$ python3 -q
>>> import numpy as np
>>> np.set_printoptions(precision=2, suppress=True, linewidth=160, legacy="1.25")
>>> feats = np.load("out1.npy")
>>> feats
array([[ 2.35, -0.44,  5.08],
       [ 1.6 , -2.36, -0.44],
       [ 1.8 , -2.28, -0.92],
       [ 3.42,  0.27,  4.42],
       [ 4.27,  0.57,  5.43],
       [ 1.16, -0.74, -1.49],
       [ 1.48, -1.08, -0.47],
       [-1.13,  5.  , -0.75],
       [ 1.44,  5.75, -1.14],
       [ 2.37, -1.85,  0.77],
       [ 2.47,  0.58,  3.3 ],
       [ 2.03,  0.37, -1.01],
       [ 3.83, -0.19,  4.45]])
>>> U, s, Vt = np.linalg.svd(feats, full_matrices=False)
>>> s
array([12.96,  8.64,  4.86])
>>> np.allclose(U * s @ Vt, feats)
True
>>> np.round(np.sqrt((s ** 2).sum()), 2), round(np.linalg.norm(feats), 2)
(16.32, 16.32)
>>> np.abs(U[:, 0]).round(6).argmax()
4
>>> np.cumsum(s ** 2) / np.sum(s ** 2)
array([0.63, 0.91, 1.  ])
>>> Y = np.array([[1, 1], [0, 3], [2, 3]])
>>> W0 = np.tile(Y, (2, 3))
>>> W0
array([[1, 1, 1, 1, 1, 1],
       [0, 3, 0, 3, 0, 3],
       [2, 3, 2, 3, 2, 3],
       [1, 1, 1, 1, 1, 1],
       [0, 3, 0, 3, 0, 3],
       [2, 3, 2, 3, 2, 3]])
>>> # columns 0 and 2 are equal
>>> rk = np.linalg.matrix_rank(W0)
>>> rk
2
>>> ns = np.linalg.svd(W0)[2][rk:].T
>>> [int(np.linalg.matrix_rank(W0[:i])) for i in range(1, len(W0) + 1)]
[1, 2, 2, 2, 2, 2]
>>> np.round(ns @ ns.T, 2) + 0
array([[ 0.67,  0.  , -0.33,  0.  , -0.33,  0.  ],
       [ 0.  ,  0.67,  0.  , -0.33,  0.  , -0.33],
       [-0.33,  0.  ,  0.67,  0.  , -0.33,  0.  ],
       [ 0.  , -0.33,  0.  ,  0.67,  0.  , -0.33],
       [-0.33,  0.  , -0.33,  0.  ,  0.67,  0.  ],
       [ 0.  , -0.33,  0.  , -0.33,  0.  ,  0.67]])
>>> np.allclose(W0 @ ns, 0)
True
>>> np.round(W0 @ ns, 2) + 0
array([[0., 0., 0., 0.],
       [0., 0., 0., 0.],
       [0., 0., 0., 0.],
       [0., 0., 0., 0.],
       [0., 0., 0., 0.],
       [0., 0., 0., 0.]])
>>> np.linalg.matrix_rank(W0.T @ W0), np.linalg.matrix_rank(W0 @ W0.T)
(2, 2)
>>> [int(np.linalg.matrix_rank(np.delete(W0, i, axis=0))) for i in range(6)]
[2, 2, 2, 2, 2, 2]
>>> ns.shape
(6, 4)
>>> [int(np.linalg.matrix_rank(W0[:, :j + 1])) for j in range(6)]
[1, 2, 2, 2, 2, 2]
>>> arr = np.loadtxt("arr.csv", delimiter=",")
>>> arr
array([[ 0., -5.,  0., -1.],
       [ 5.,  5.,  1.,  1.],
       [ 0., -4.,  0.,  3.],
       [ 4.,  4., -3., -3.]])
>>> rng = np.random.default_rng(9265)
>>> idx = rng.permutation(4)
>>> Y = arr[:, idx] * rng.choice([-1, 1], 4)
>>> Y
array([[-0.,  0.,  5.,  1.],
       [-5.,  1., -5., -1.],
       [-0.,  0.,  4., -3.],
       [-4., -3., -4.,  3.]])
>>> U, _, Vt = np.linalg.svd(arr.T @ Y)
>>> np.round(U @ Vt, 2) + 0
array([[-1.,  0.,  0.,  0.],
       [ 0.,  0., -1.,  0.],
       [ 0.,  1.,  0.,  0.],
       [ 0.,  0.,  0., -1.]])
>>> idx
array([0, 2, 1, 3])
>>> round(float(np.linalg.det(Y)), 2)
361.0
>>> np.linalg.determinant(Y)
Traceback (most recent call last):
  File "<python-input-35>", line 1, in <module>
    np.linalg.determinant(Y)
    ^^^^^^^^^^^^^^^^^^^^^
AttributeError: module 'numpy.linalg' has no attribute 'determinant'
>>> Y.inv()
Traceback (most recent call last):
  File "<python-input-36>", line 1, in <module>
    Y.inv()
    ^^^^^
AttributeError: 'numpy.ndarray' object has no attribute 'inv'
>>> np.allclose(Y @ Y.T, Y.T @ Y)
False
>>> proj = np.triu(np.array([[8, 6, 3, 8], [4, 2, 1, 1], [7, 9, 4, 1], [8, 0, 5, 6]]), 1) + np.eye(4)
>>> Y = proj @ arr @ np.linalg.inv(proj)
>>> np.trace(Y), np.trace(arr)
(2.0, 2.0)
>>> np.round(np.linalg.det(Y), 2)
361.0
>>> np.poly(Y)
array([  1.,  -2.,  23.,  38., 361.])
>>> f = np.array([3, 0, 2])
>>> np.array([np.convolve(row, f, "same") for row in arr])
array([[-15.,   0., -13.,   0.],
       [ 15.,  13.,  13.,   2.],
       [-12.,   0.,   1.,   0.],
       [ 12.,  -1.,  -1.,  -6.]])
>>> np.correlate(arr[3], arr[2], "full")
array([ 12.,  12., -25., -25.,  12.,  12.,   0.])
>>> np.cross(arr[3, :3], arr[2, :3])
array([-12.,  -0., -16.])
>>> idx = rng.permutation(4)
>>> idx
array([2, 3, 1, 0])
>>> Y = arr[idx][:, idx]
>>> np.diag(Y)
array([ 0., -3.,  5.,  0.])
>>> Y
array([[ 0.,  3., -4.,  0.],
       [-3., -3.,  4.,  4.],
       [ 1.,  1.,  5.,  5.],
       [ 0., -1., -5.,  0.]])
>>> np.trace(Y)
2.0
>>> np.sort(np.abs(np.linalg.eigvals(Y)))
array([3.47, 3.47, 5.47, 5.47])
>>> E = np.load("x.npy")
>>> E
array([[3., 1.],
       [1., 3.]])
>>> # equal to its transpose
>>> Y = E / np.linalg.norm(E, axis=1, keepdims=True)
>>> cov = Y @ Y.T
>>> cov[1]
array([0.6, 1. ])
>>> cov
array([[1. , 0.6],
       [0.6, 1. ]])
>>> (np.abs(cov) > 0.9).astype(int)
array([[1, 0],
       [0, 1]])
>>> m1 = np.loadtxt("sample4.csv", delimiter=",")
>>> m1
array([[-4.,  0., -8.],
       [-2.,  0., -4.],
       [ 5.,  0., 10.]])
>>> # looks like rank 1
>>> proj = np.triu(np.array([[-1, 9, 6], [-3, -3, -2], [2, -3, 1]]), 1) + np.eye(3)
>>> Y = proj @ m1 @ np.linalg.inv(proj)
>>> np.trace(Y), np.trace(m1)
(6.0, 6.0)
>>> Y
array([[   8.,  -72., -176.],
       [ -12.,  108.,  264.],
       [   5.,  -45., -110.]])
>>> np.round(np.poly(Y), 2) + 0
array([ 1., -6.,  0.,  0.])
>>> proj @ m1 - m1 @ proj
array([[ 12.,  36.,  48.],
       [-10.,  18.,  -8.],
       [  0., -45., -30.]])
>>> U, s, Vt = np.linalg.svd(m1)
>>> evecs = Vt[:(s > 1e-8).sum()]
>>> vec = m1[2] + 2 * m1[1] + rng.integers(2) * np.eye(3)[0]
>>> vec
array([1., 0., 2.])
>>> np.diag(evecs.T @ evecs)
array([0.2, 0. , 0.8])
>>> np.linalg.matrix_rank(np.vstack([m1, vec]))
1
>>> np.round(np.linalg.norm(vec - evecs.T @ evecs @ vec), 2)
0.0
>>> evecs.T @ evecs
array([[0.2, 0. , 0.4],
       [0. , 0. , 0. ],
       [0.4, 0. , 0.8]])
>>> np.allclose(evecs.T @ evecs @ vec, vec)
True
>>> rk = np.linalg.matrix_rank(m1)
>>> rk
1
>>> ns = np.linalg.svd(m1)[2][rk:].T
>>> [int(np.linalg.matrix_rank(m1[:, :j + 1])) for j in range(3)]
[1, 1, 1]
>>> [int(np.linalg.matrix_rank(m1[:i])) for i in range(1, len(m1) + 1)]
[1, 1, 1]
>>> U, s, Vt = np.linalg.svd(m1)
>>> np.argmax(s[:-1] / (s[1:] + 1e-6)) + 1
1
>>> Y = U[:, :1] @ np.diag(s[:1]) @ Vt[:1]
>>> np.linalg.matrix_rank(Y)
1
>>> np.linalg.matrix_rank(m1, rtol=0.05)
1
>>> try:
...     np.linalg.inv(m1)
... except np.linalg.LinAlgError as e:
...     print("failed:", e)
... 
failed: Singular matrix
>>> np.allclose(m1[:-1].T @ np.linalg.lstsq(m1[:-1].T, m1[-1])[0], m1[-1])
True
>>> A = np.load("data.npy")
>>> A
array([[-9, -8, -3],
       [ 7, -2, -7],
       [ 7, -2, -7]])
>>> A @ A
array([[   4,   94,  104],
       [-126,  -38,   42],
       [-126,  -38,   42]])
>>> (A - A.T) / 2
array([[ 0. , -7.5, -5. ],
       [ 7.5,  0. , -2.5],
       [ 5. ,  2.5,  0. ]])
>>> round(float(np.linalg.det(A)), 2)
0.0
>>> (A + A.T) / 2
array([[-9. , -0.5,  2. ],
       [-0.5, -2. , -4.5],
       [ 2. , -4.5, -7. ]])
>>> np.linalg.matrix_power(A, 4)
array([[-24932,  -7148,   8732],
       [ -1008, -11996, -12936],
       [ -1008, -11996, -12936]])
>>> np.linalg.determinant(A)
Traceback (most recent call last):
  File "<python-input-99>", line 1, in <module>
    np.linalg.determinant(A)
    ^^^^^^^^^^^^^^^^^^^^^
AttributeError: module 'numpy.linalg' has no attribute 'determinant'
>>> mat = np.load("case0.npy")
>>> mat
array([[ 0.74,  0.46, -0.46,  0.15],
       [ 0.46,  0.17,  0.83, -0.28],
       [-0.46,  0.83,  0.17,  0.28],
       [ 0.15, -0.28,  0.28,  0.91]])
>>> # columns are unit length and at right angles
>>> vec = np.array([-3, -1, -1, 1])
>>> mat @ np.eye(4)[3]
array([ 0.15, -0.28,  0.28,  0.91])
>>> (mat * vec).sum(axis=1)
array([-2.08, -2.65,  0.65,  0.45])
>>> (mat @ vec).argmax()
2
>>> mat @ vec
array([-2.08, -2.65,  0.65,  0.45])
>>> U, s, Vt = np.linalg.svd(W0)
>>> evecs = Vt[:(s > 1e-8).sum()]
>>> vec = W0[2] + -2 * W0[4] + rng.integers(2) * np.eye(6)[5]
>>> vec
array([ 2., -3.,  2., -3.,  2., -2.])
>>> np.linalg.matrix_rank(np.vstack([W0, vec]))
3
>>> np.allclose(evecs.T @ evecs @ vec, vec)
False
>>> round(float(np.linalg.norm(vec - evecs.T @ evecs @ vec)), 2)
0.82
>>> np.einsum("ii->", mat)
2.0
>>> np.linalg.eigvals(mat)
array([ 1., -1.,  1.,  1.])
>>> np.round(np.poly(mat), 2) + 0
array([ 1., -2.,  0.,  2., -1.])
>>> np.kron(np.eye(2, dtype=int), mat)
array([[ 0.74,  0.46, -0.46,  0.15,  0.  ,  0.  , -0.  ,  0.  ],
       [ 0.46,  0.17,  0.83, -0.28,  0.  ,  0.  ,  0.  , -0.  ],
       [-0.46,  0.83,  0.17,  0.28, -0.  ,  0.  ,  0.  ,  0.  ],
       [ 0.15, -0.28,  0.28,  0.91,  0.  , -0.  ,  0.  ,  0.  ],
       [ 0.  ,  0.  , -0.  ,  0.  ,  0.74,  0.46, -0.46,  0.15],
       [ 0.  ,  0.  ,  0.  , -0.  ,  0.46,  0.17,  0.83, -0.28],
       [-0.  ,  0.  ,  0.  ,  0.  , -0.46,  0.83,  0.17,  0.28],
       [ 0.  , -0.  ,  0.  ,  0.  ,  0.15, -0.28,  0.28,  0.91]])
>>> np.einsum("ij,ji->", mat, mat)
4.0
>>> vec = np.array([-3, 2, -1, 1])
>>> np.abs(np.linalg.eigvals(mat))
array([1., 1., 1., 1.])
>>> np.sort(np.abs(np.degrees(np.angle(np.linalg.eigvals(mat)))))
array([  0.,   0.,   0., 180.])
>>> round(float(np.linalg.det(mat)), 2)
-1.0
>>> 4 - np.linalg.matrix_rank(mat - np.eye(4), tol=1e-8)
3
>>> np.linalg.inv(mat)
array([[ 0.74,  0.46, -0.46,  0.15],
       [ 0.46,  0.17,  0.83, -0.28],
       [-0.46,  0.83,  0.17,  0.28],
       [ 0.15, -0.28,  0.28,  0.91]])
